$ python3 -q
>>> import numpy as np
>>> from numpy import linalg as LA
>>> np.set_printoptions(precision=2, suppress=True, linewidth=200)
>>> rnd = lambda a: np.round(a, 2) + 0
>>> E = np.array([[0, -2, -3, -1, -3, -5],
...     [2, 0, -3, -3, 0, 0],
...     [3, 3, 0, 3, -3, 1],
...     [1, 3, -3, 0, 3, 4],
...     [3, 0, 3, -3, 0, -2],
...     [5, 0, -1, -4, 2, 0]])
>>> # skew-symmetric
>>> W = np.array([[5, 1], [6, 5], [3, 8], [7, 3], [9, 0], [2, 7]])
>>> beta = np.array([2, 1])
>>> H = np.maximum(E @ W + beta, 0)
>>> rnd((H > 0).mean(axis=0))
array([0.67, 0.5 ])
>>> (H > 0).astype(int)
array([[0, 0],
       [0, 0],
       [1, 1],
       [1, 1],
       [1, 1],
       [1, 0]])
>>> Z = np.array([[-3, 5], [-6, 6]])
>>> H @ Z
array([[   0,    0],
       [   0,    0],
       [-303,  365],
       [-279,  381],
       [ -33,   35],
       [ -42,   70]])
>>> vec = np.array([-2, -1, 2, -1, 2, 1])
>>> vec @ E @ vec
np.int64(0)
>>> rnd(LA.svd(E, compute_uv=False))
array([8.81, 8.81, 5.93, 5.93, 1.09, 1.09])
>>> rnd(LA.eigvals(E).real)
array([0., 0., 0., 0., 0., 0.])
>>> O = LA.solve(np.eye(6) - E, np.eye(6) + E)
>>> rnd(LA.det(O))
np.float64(1.0)
>>> rnd(O @ O.T)
array([[1., 0., 0., 0., 0., 0.],
       [0., 1., 0., 0., 0., 0.],
       [0., 0., 1., 0., 0., 0.],
       [0., 0., 0., 1., 0., 0.],
       [0., 0., 0., 0., 1., 0.],
       [0., 0., 0., 0., 0., 1.]])
>>> r0 = np.array([-2, 1, -2, 2, -2, -1])
>>> M2 = E + np.outer(r0, np.eye(6)[0])
>>> rnd(LA.det(M2) / LA.det(E)), rnd(1 + LA.solve(E, r0)[0])
(np.float64(0.42), np.float64(0.42))
>>> M2
array([[-2., -2., -3., -1., -3., -5.],
       [ 3.,  0., -3., -3.,  0.,  0.],
       [ 1.,  3.,  0.,  3., -3.,  1.],
       [ 3.,  3., -3.,  0.,  3.,  4.],
       [ 1.,  0.,  3., -3.,  0., -2.],
       [ 4.,  0., -1., -4.,  2.,  0.]])
>>> M2 = np.array([[-1.0], [-0.1], [-2.3], [2.9], [0.9]])
>>> Z = np.array([[1.1, 0.0, -0.2]])
>>> X = M2 @ Z
>>> rnd(X)
array([[-1.1 ,  0.  ,  0.2 ],
       [-0.11,  0.  ,  0.02],
       [-2.53,  0.  ,  0.46],
       [ 3.19,  0.  , -0.58],
       [ 0.99,  0.  , -0.18]])
>>> # null space of dimension 2
>>> r0, v = E[0], E[1]
>>> r0 @ v
np.int64(12)
>>> pr = (r0 @ v) / (r0 @ r0) * r0
>>> v - pr
array([ 2.  ,  0.5 , -2.25, -2.75,  0.75,  1.25])
>>> rnd(LA.norm(r0 + v) ** 2 + LA.norm(r0 - v) ** 2)
np.float64(140.0)
>>> [round(float(x), 2) for x in LA.svd(X, compute_uv=False)[:3]]
[4.4, 0.0, 0.0]
>>> np.argsort(-LA.norm(X, axis=0).round(6), kind="stable")[:3]
array([0, 2, 1])
